In [1]: import numpy as np

In [2]: np.set_printoptions(precision=2, suppress=True, linewidth=120)

In [3]: M = np.loadtxt("m.csv", delimiter=",")

In [4]: M
Out[4]: 
array([[ 4., -1.,  1.],
       [ 9., -5.,  5.],
       [ 0., -4.,  4.]])

In [5]: left, sigma, Vh = np.linalg.svd(M)

In [6]: sigma.round(2) + 0
Out[6]: array([12.65,  4.57,  0.  ])

In [7]: np.argmax(sigma[:-1] / (sigma[1:] + 1e-6)) + 1
Out[7]: np.int64(2)

In [8]: M2 = left[:, :2] @ np.diag(sigma[:2]) @ Vh[:2]

In [9]: np.round(np.linalg.norm(M - M2) / np.linalg.norm(M), 2)
Out[9]: np.float64(0.0)

In [10]: round(float(np.abs(M - M2).max()), 2)
Out[10]: 0.0

In [11]: np.linalg.matrix_rank(M2)
Out[11]: np.int64(2)

In [12]: round(np.linalg.norm(M - M2, 2), 2), round(float(sigma[2]), 2)
Out[12]: (np.float64(0.0), 0.0)

In [13]: np.einsum("ij,ji->", M, M)
Out[13]: np.float64(-1.0)

In [14]: np.round(np.linalg.eigvals(M), 2) + 0
Out[14]: array([1.5+1.66j, 1.5-1.66j, 0. +0.j  ])

In [15]: round(np.linalg.det(2 * M), 2), np.round(np.linalg.det(M), 2)
Out[15]: (np.float64(0.0), np.float64(0.0))

In [16]: np.kron(np.eye(2, dtype=int), M)
Out[16]: 
array([[ 4., -1.,  1.,  0., -0.,  0.],
       [ 9., -5.,  5.,  0., -0.,  0.],
       [ 0., -4.,  4.,  0., -0.,  0.],
       [ 0., -0.,  0.,  4., -1.,  1.],
       [ 0., -0.,  0.,  9., -5.,  5.],
       [ 0., -0.,  0.,  0., -4.,  4.]])

In [17]: round(float(np.linalg.eigvals(M).sum().real), 2)
Out[17]: 3.0

In [18]: np.allclose(M, M.T)
Out[18]: False

In [19]: M @ M
Out[19]: 
array([[  7.,  -3.,   3.],
       [ -9.,  -4.,   4.],
       [-36.,   4.,  -4.]])

In [20]: np.round(np.abs(np.linalg.eigvals(M)).max(), 2)
Out[20]: np.float64(2.24)

In [21]: np.round(np.sort(np.abs(np.linalg.eigvals(M))), 2) + 0
Out[21]: array([0.  , 2.24, 2.24])

In [22]: np.linalg.matrix_power(M, 4)
Out[22]: 
array([[ -32.,    3.,   -3.],
       [-171.,   59.,  -59.],
       [-144.,   76.,  -76.]])

In [23]: np.allclose(M @ M.T, M.T @ M)
Out[23]: False

In [24]: (M - M.T) / 2
Out[24]: 
array([[ 0. , -5. ,  0.5],
       [ 5. ,  0. ,  4.5],
       [-0.5, -4.5,  0. ]])

In [25]: E = np.load("block16.npy")

In [26]: E
Out[26]: 
array([[ 0.91,  1.39, -0.32, -1.15, -0.92,  0.64,  0.57, -0.28, -1.74,  0.34],
       [ 1.1 ,  0.2 , -0.94,  0.25, -0.46, -1.54, -0.58,  1.77,  0.81, -0.32],
       [ 1.2 , -0.54, -1.46, -1.06,  0.84, -0.92, -1.07,  0.21,  0.57, -0.96],
       [-1.37,  0.07,  1.72, -0.26, -0.26,  0.58,  1.42, -0.89,  0.74, -0.61],
       [-1.29, -1.52,  0.55,  0.48, -1.33, -0.2 , -1.21, -0.59, -0.39, -0.86],
       [ 1.04,  1.21,  0.67,  0.26,  0.32, -2.02, -0.54,  0.32,  0.93, -0.7 ],
       [ 1.77, -0.59, -1.55, -1.08, -0.68,  0.58,  0.09,  0.8 , -0.58, -0.38],
       [ 0.91, -0.24,  0.76,  1.43, -2.07, -0.61, -0.26, -0.74,  0.12,  0.48],
       [ 0.27, -0.26,  0.85,  1.73, -0.15,  1.06, -0.98, -1.41, -0.95,  0.35],
       [-2.1 , -0.85,  1.85,  0.33, -0.28,  0.25,  0.37, -0.01,  0.15,  0.22],
       [ 0.31, -0.15, -0.66, -2.06, -1.14, -0.49, -1.03, -1.06, -0.63, -0.28],
       [-2.13,  1.56,  0.68, -0.29,  0.11,  0.23, -0.12, -0.76, -0.48, -0.79],
       [-0.19,  0.79,  2.1 , -1.05, -0.57,  0.89,  0.19,  0.7 , -0.88, -0.66],
       [ 0.83, -0.86,  0.8 , -0.38, -1.18, -1.3 , -0.44, -1.48, -0.07, -1.15],
       [-0.48,  0.27,  1.01, -0.41,  1.89, -1.3 ,  0.52, -0.05, -1.35,  0.43],
       [-1.03, -1.05,  0.78, -0.84, -0.54,  0.57, -0.52, -1.35, -1.64, -0.36],
       [-0.65, -0.09,  0.32, -1.3 , -0.98, -1.62,  0.75, -0.66, -0.08, -1.48],
       [ 1.04, -0.98,  0.52,  0.6 , -0.98,  0.84,  0.05, -0.47, -0.16,  2.1 ],
       [ 0.11, -0.44,  1.32, -0.42,  2.01,  1.16,  0.29, -1.04, -0.3 ,  0.52],
       [ 0.05,  0.57, -0.55,  1.19, -1.28,  1.53, -0.23, -0.47, -1.27, -1.05],
       [-0.76,  0.71,  1.57,  1.41,  0.71, -0.91,  0.54, -0.61,  0.11, -1.21],
       [ 1.14,  1.58,  0.76, -0.29,  0.91,  0.15, -1.86,  0.13, -0.49,  0.08],
       [-0.41, -1.51, -0.19,  0.94,  0.04,  1.24, -1.15,  0.39, -0.79,  1.42],
       [-1.23,  1.31, -0.44, -0.33, -1.12, -0.96, -0.68,  0.13,  0.94, -1.38],
       [-1.8 ,  0.14,  1.06,  0.24, -0.11,  0.14,  0.85,  1.1 , -1.51, -0.56],
       [ 0.29,  0.85,  0.94, -0.32,  0.74, -1.06, -0.3 ,  1.5 , -1.54, -0.93],
       [-0.14,  0.43, -1.46,  0.25, -0.5 , -1.86,  0.99,  0.51, -0.19,  1.27],
       [ 1.21, -0.76, -0.97, -1.85, -1.21,  0.19,  0.09, -0.59, -0.54,  0.68],
       [-0.52,  1.62,  1.75,  0.74, -0.42,  1.23,  0.85, -0.07,  0.17, -0.25]])

In [27]: d = np.linalg.norm(E[:, None] - E[None], axis=-1)

In [28]: d[9].round(6).argsort(kind="stable")[:4]
Out[28]: array([ 9,  3, 24,  4])

In [29]: d[:5, :5]
Out[29]: 
array([[0.  , 4.61, 4.54, 4.53, 4.91],
       [4.61, 0.  , 2.79, 5.4 , 4.6 ],
       [4.54, 2.79, 0.  , 5.36, 4.52],
       [4.53, 5.4 , 5.36, 0.  , 3.81],
       [4.91, 4.6 , 4.52, 3.81, 0.  ]])

In [30]: np.linalg.norm(E, axis=1)
Out[30]: 
array([3.  , 3.  , 3.  , 3.01, 3.  , 3.  , 3.  , 3.  , 3.  , 3.  , 3.  , 3.  , 3.  , 3.  , 3.01, 3.  , 3.  , 3.  ,
       3.01, 3.  , 3.  , 3.01, 3.  , 3.  , 3.  , 3.01, 3.  , 3.  , 3.  ])

In [31]: (d + 1e9 * np.eye(29)).round(6).argmin(axis=1)
Out[31]: 
array([27,  5,  1,  9, 15,  1, 27, 17, 19,  3, 27,  3, 28, 16, 25,  4, 13, 22, 14,  8,  3, 25, 17, 16,  9, 14,  1, 10,
        3])

In [32]: np.unravel_index(d.round(6).argmax(), d.shape)
Out[32]: (np.int64(20), np.int64(27))

In [33]: G = np.cov(E, rowvar=False)

In [34]: np.median(E, axis=0)
Out[34]: array([ 0.05,  0.07,  0.68, -0.29, -0.46,  0.15, -0.12, -0.28, -0.39, -0.36])

In [35]: np.round(np.corrcoef(E[:, 1], E[:, 7])[0, 1], 2)
Out[35]: np.float64(0.27)

In [36]: np.argwhere(np.triu(np.abs(np.corrcoef(E.T)) > 0.8, 1))
Out[36]: array([], shape=(0, 2), dtype=int64)

In [37]: np.linalg.eigvalsh(G)[::-1]
Out[37]: array([2.12, 1.6 , 1.09, 0.97, 0.75, 0.68, 0.58, 0.37, 0.36, 0.26])

In [38]: np.argsort(-E.std(axis=0).round(6), kind="stable")
Out[38]: array([0, 2, 5, 3, 4, 1, 9, 7, 8, 6])

In [39]: np.polyfit(E[:, 1], E[:, 7], 1)
Out[39]: array([ 0.24, -0.2 ])

In [40]: G.round(2) + 0
Out[40]: 
array([[ 1.19, -0.04, -0.57, -0.19, -0.07, -0.13, -0.27,  0.12,  0.05,  0.24],
       [-0.04,  0.88,  0.15,  0.01,  0.18, -0.13,  0.13,  0.21,  0.04, -0.25],
       [-0.57,  0.15,  1.1 ,  0.31,  0.27,  0.26,  0.22, -0.2 , -0.04, -0.1 ],
       [-0.19,  0.01,  0.31,  0.93,  0.  ,  0.15, -0.03,  0.  ,  0.1 ,  0.15],
       [-0.07,  0.18,  0.27,  0.  ,  0.91, -0.06,  0.02,  0.15, -0.06,  0.04],
       [-0.13, -0.13,  0.26,  0.15, -0.06,  1.1 ,  0.02, -0.22, -0.33,  0.28],
       [-0.27,  0.13,  0.22, -0.03,  0.02,  0.02,  0.61,  0.02, -0.01,  0.03],
       [ 0.12,  0.21, -0.2 ,  0.  ,  0.15, -0.22,  0.02,  0.7 ,  0.02, -0.01],
       [ 0.05,  0.04, -0.04,  0.1 , -0.06, -0.33, -0.01,  0.02,  0.61, -0.12],
       [ 0.24, -0.25, -0.1 ,  0.15,  0.04,  0.28,  0.03, -0.01, -0.12,  0.77]])

In [41]: E.std(axis=0)
Out[41]: array([1.07, 0.92, 1.03, 0.95, 0.94, 1.03, 0.76, 0.82, 0.77, 0.86])

In [42]: G.shape
Out[42]: (10, 10)
